% python3 -q
>>> import numpy as np
>>> import numpy.linalg as la
>>> np.set_printoptions(suppress=True, linewidth=200)
>>> rd = lambda a: np.round(a, 1) + 0
>>> m1 = np.array([[-1.0, 0.0, 0.0, 0.0, 0.0, 0.0, 0.0],
...     [0.0, 0.0, 2.0, -1.0, -2.0, 1.0, 0.0],
...     [0.0, 2.0, 3.0, -2.0, -4.0, 2.0, 0.0],
...     [0.0, -1.0, -2.0, 0.0, 2.0, -1.0, 0.0],
...     [0.0, -2.0, -4.0, 2.0, 3.0, -2.0, 0.0],
...     [0.0, 1.0, 2.0, -1.0, -2.0, 0.0, 0.0],
...     [0.0, 0.0, 0.0, 0.0, 0.0, 0.0, -1.0]])
>>> rng = np.random.default_rng(409)
>>> lab = rng.permutation(7)
>>> Y = m1[:, lab] * rng.choice([-1, 1], 7)
>>> Y
array([[-1.,  0., -0.,  0., -0.,  0., -0.],
       [ 0.,  0.,  1., -2., -1.,  2., -0.],
       [ 0.,  0.,  2., -4., -2.,  3., -2.],
       [ 0.,  0., -0.,  2.,  1., -2.,  1.],
       [ 0.,  0., -2.,  3.,  2., -4.,  2.],
       [ 0.,  0.,  1., -2., -0.,  2., -1.],
       [ 0., -1., -0.,  0., -0.,  0., -0.]])
>>> left, _, vt = la.svd(m1.T @ Y)
>>> rd(left @ vt)
array([[ 1.,  0.,  0.,  0.,  0.,  0.,  0.],
       [ 0.,  0.,  0.,  0.,  0.,  0., -1.],
       [ 0.,  0.,  0.,  0.,  0.,  1.,  0.],
       [ 0.,  0., -1.,  0.,  0.,  0.,  0.],
       [ 0.,  0.,  0.,  1.,  0.,  0.,  0.],
       [ 0.,  0.,  0.,  0., -1.,  0.,  0.],
       [ 0.,  1.,  0.,  0.,  0.,  0.,  0.]])
>>> rd(la.lstsq(m1, Y)[0])
array([[ 1.,  0.,  0.,  0.,  0.,  0.,  0.],
       [ 0.,  0.,  0.,  0.,  0.,  0., -1.],
       [ 0.,  0.,  0.,  0.,  0.,  1.,  0.],
       [ 0.,  0., -1.,  0.,  0.,  0.,  0.],
       [ 0.,  0.,  0.,  1.,  0.,  0.,  0.],
       [ 0.,  0.,  0.,  0., -1.,  0.,  0.],
       [ 0.,  1.,  0.,  0.,  0.,  0.,  0.]])
